$ python3 -q
>>> import numpy as np
>>> np.set_printoptions(precision=3, suppress=True, linewidth=100)
>>> K = np.load("case16.npy")
>>> print(K)
[[-2  1 -5 -2  5  0]
 [-1  5  4  1 -1 -1]
 [-4  2  1  1  0  3]
 [ 4  3  3 -5  1  0]
 [-4  3 -5 -2  3  4]
 [ 4 -2 -2  5  0 -5]
 [-1 -4 -1  5  3 -3]
 [ 2 -5  4  4 -3 -4]
 [-3 -4 -3  2 -5  1]
 [ 3 -2 -3 -5 -4 -5]]
>>> q, vecs = np.linalg.qr(K[:, :1])[0], np.linalg.qr(K[:, 1:])[0]
>>> s = np.linalg.svd(q.T @ vecs, compute_uv=False)
>>> print(np.degrees(np.arccos(s.clip(0, 1))))
[30.468]
>>> print((s > 0.9).sum())
0
>>> M2 = K / np.linalg.norm(K, axis=1, keepdims=True)
>>> C2 = M2 @ M2.T
>>> print(round(np.degrees(np.arccos(np.clip(C2[9, 6], -1, 1))), 3))
101.016
>>> print(np.linalg.norm(M2, axis=1))
[1. 1. 1. 1. 1. 1. 1. 1. 1. 1.]
>>> print(C2[9])
[-0.042 -0.334 -0.747  0.248 -0.3    0.273 -0.191  0.184  0.173  1.   ]
>>> print((C2 - 2 * np.eye(10)).round(6).argmax(axis=1))
[4 2 4 1 0 6 5 5 7 5]
>>> M2 = np.c_[K[:, :5] @ np.array([[2, 3, 0, 1, 0],
...     [3, -2, -3, 2, -2],
...     [-2, 3, 2, 3, -1],
...     [0, 0, 1, -2, -2],
...     [0, 2, 2, 0, -1]]), np.array([0, -2, 1, 1, 2, -2, 0, 2, -1, -1])]
>>> print(M2)
[[  9 -13  -5 -11   2   0]
 [  5  -3  -8  19 -15  -2]
 [ -4 -13  -3   1  -7   1]
 [ 11  17  -6  29   0   1]
 [ 11 -27 -15  -9   0   2]
 [  6  10   7 -16  -4  -2]
 [-12   8  21 -22  -4   0]
 [-19  22  21  -4   1   2]
 [-12 -20  -2 -24  12  -1]
 [  6  -4 -13   0  21  -1]]
>>> print(np.linalg.matrix_rank(M2))
6
>>> print(np.round(np.linalg.lstsq(K, M2[:, 0])[0], 3) + 0)
[ 2.  3. -2.  0.  0.  0.]
>>> print(np.linalg.norm(np.linalg.qr(K)[0].T @ M2, axis=0) ** 2 / ((M2 ** 2).sum(axis=0) + 1e-12))
[1.    1.    1.    1.    1.    0.572]
>>> q, R = np.linalg.qr(K)
>>> print(np.round(q @ R, 3) + 0)
[[-2.  1. -5. -2.  5.  0.]
 [-1.  5.  4.  1. -1. -1.]
 [-4.  2.  1.  1.  0.  3.]
 [ 4.  3.  3. -5.  1.  0.]
 [-4.  3. -5. -2.  3.  4.]
 [ 4. -2. -2.  5.  0. -5.]
 [-1. -4. -1.  5.  3. -3.]
 [ 2. -5.  4.  4. -3. -4.]
 [-3. -4. -3.  2. -5.  1.]
 [ 3. -2. -3. -5. -4. -5.]]
>>> print(q.shape, R.shape)
(10, 6) (6, 6)
>>> print(np.trace(q @ q.T))
6.0
>>> arr = np.loadtxt("arr.csv", delimiter=",")
>>> print(arr)
[[ 1.347  1.18  -1.368  0.302 -0.237  0.355  0.572  0.267 -0.378  0.258  0.377]
 [ 3.144  2.921 -3.136  1.021 -1.331  0.956  0.732 -0.255 -1.629  0.074  2.593]
 [-0.327  0.63  -0.794  0.072 -0.025  0.829  0.018  0.146 -0.995 -0.066  0.111]
 [-7.438 -7.823  7.065 -2.317  2.285 -2.53  -2.668  0.157  5.109 -0.072 -7.372]
 [-0.723 -0.43   0.93  -0.953  0.082  0.416 -0.232  0.082  0.117  0.479 -1.07 ]
 [ 2.816  3.324 -3.621  1.114 -1.427  1.432  0.982  0.149 -2.691 -0.105  3.438]
 [-4.972 -4.84   4.124 -2.322  1.119 -1.762 -1.525 -0.459  2.722  0.339 -4.441]
 [ 5.051  4.532 -4.109  1.681 -1.104  1.29   1.363  0.18  -3.157  0.296  4.666]
 [-6.706 -6.981  6.735 -2.005  2.383 -2.394 -1.678 -0.489  4.597  0.685 -7.301]
 [ 2.347  2.538 -2.338  0.558 -0.932  0.618  0.885  0.586 -1.113  0.     2.134]
 [ 1.795  2.289 -2.759  0.514 -0.391  0.629  0.587 -0.095 -1.283  0.416  2.115]
 [ 0.837  0.015 -0.624  0.043  0.026 -0.132 -0.185  0.017 -0.177  0.06   0.275]
 [-1.157 -1.6    0.907 -0.946  0.439 -0.216 -0.664  0.101  0.548  0.244 -0.77 ]
 [ 6.995  7.197 -6.902  2.199 -2.015  2.031  2.009  0.28  -4.561 -0.156  6.53 ]
 [-2.411 -2.549  2.728 -0.824  0.759 -0.831 -1.017  0.195  1.675  0.482 -2.887]
 [ 0.068 -0.335  0.438 -0.089 -0.356  0.118 -0.417  0.322  0.28   0.257 -0.194]
 [-1.036 -0.224  0.767 -0.576  0.296 -0.316 -0.071  0.164 -0.109  0.309 -0.597]
 [ 6.532  6.259 -7.309  1.84  -1.963  2.044  2.316 -0.102 -4.598  0.591  7.057]
 [ 0.925  0.869 -0.682  0.319 -0.732  0.803  0.316 -0.424 -1.318  0.068  0.623]
 [ 1.511  2.101 -1.945  0.498 -0.524  0.859  0.276  0.242 -1.521 -0.303  1.589]
 [-1.142 -2.064  1.181 -0.542  0.918 -0.944 -0.709 -0.013  0.753  0.219 -1.628]
 [-0.126 -0.541 -0.14  -0.544 -0.141  0.358 -0.597 -0.147  0.585 -0.809 -0.325]
 [-1.294 -1.108  1.291 -0.047  0.038 -0.536 -0.448 -0.545  1.081  0.431 -0.978]]
>>> left, s, Vt = np.linalg.svd(arr)
>>> print(np.argmax(s[:-1] / (s[1:] + 1e-6)) + 1)
1
>>> print(s)
[37.334  2.307  2.01   1.878  1.525  1.409  1.366  1.21   0.937  0.783  0.691]
>>> M2 = left[:, :1] @ np.diag(s[:1]) @ Vt[:1]
>>> print(round(float(np.linalg.norm(arr - M2) / np.linalg.norm(arr)), 3))
0.126
>>> print(np.linalg.matrix_rank(M2))
1
>>> print(np.linalg.matrix_rank(arr, rtol=0.05))
4
>>> print(np.round(np.linalg.norm(arr - M2, 2), 3), np.round(s[1], 3))
2.307 2.307
>>> print(np.round(np.abs(arr - M2).max(), 3))
0.826
>>> M = np.array([[-3, 0, -2, 0, 2],
...     [-6, -8, -4, 6, 6],
...     [-5, -3, 6, 3, 5],
...     [5, 6, -4, -3, -7],
...     [2, 6, 4, -8, 0]])
>>> print(M)
[[-3  0 -2  0  2]
 [-6 -8 -4  6  6]
 [-5 -3  6  3  5]
 [ 5  6 -4 -3 -7]
 [ 2  6  4 -8  0]]
>>> print(M.sum(axis=1))
[-3 -6  6 -3  4]
>>> M[:, 5]
Traceback (most recent call last):
  File "<python-input-37>", line 1, in <module>
    M[:, 5]
    ~^^^^^^
IndexError: index 5 is out of bounds for axis 1 with size 5
>>> print(M.sum(axis=0))
[-7  1  0 -2  6]
>>> print(np.abs(M).max())
8
>>> print(np.count_nonzero(M))
22
>>> print(M.shape)
(5, 5)
>>> left, s, Vt = np.linalg.svd(M)
>>> vecs = Vt[:(s > 1e-8).sum()]
>>> rng = np.random.default_rng(39000)
>>> vec = M[3] + 5 * M[1] + rng.integers(2) * np.eye(5)[4]
>>> print(vec)
[-25. -34. -24.  27.  24.]
>>> print(np.diag(vecs.T @ vecs))
[0.78  0.78  0.991 0.822 0.628]
>>> print(np.allclose(vecs.T @ vecs @ vec, vec))
False
>>> print(vecs.T @ vecs)
[[ 0.78  -0.22   0.044 -0.198 -0.286]
 [-0.22   0.78   0.044 -0.198 -0.286]
 [ 0.044  0.044  0.991  0.04   0.057]
 [-0.198 -0.198  0.04   0.822 -0.258]
 [-0.286 -0.286  0.057 -0.258  0.628]]
>>> print(round(np.linalg.norm(vec - vecs.T @ vecs @ vec), 3))
0.61
>>> print(np.linalg.matrix_rank(np.vstack([M, vec])))
5
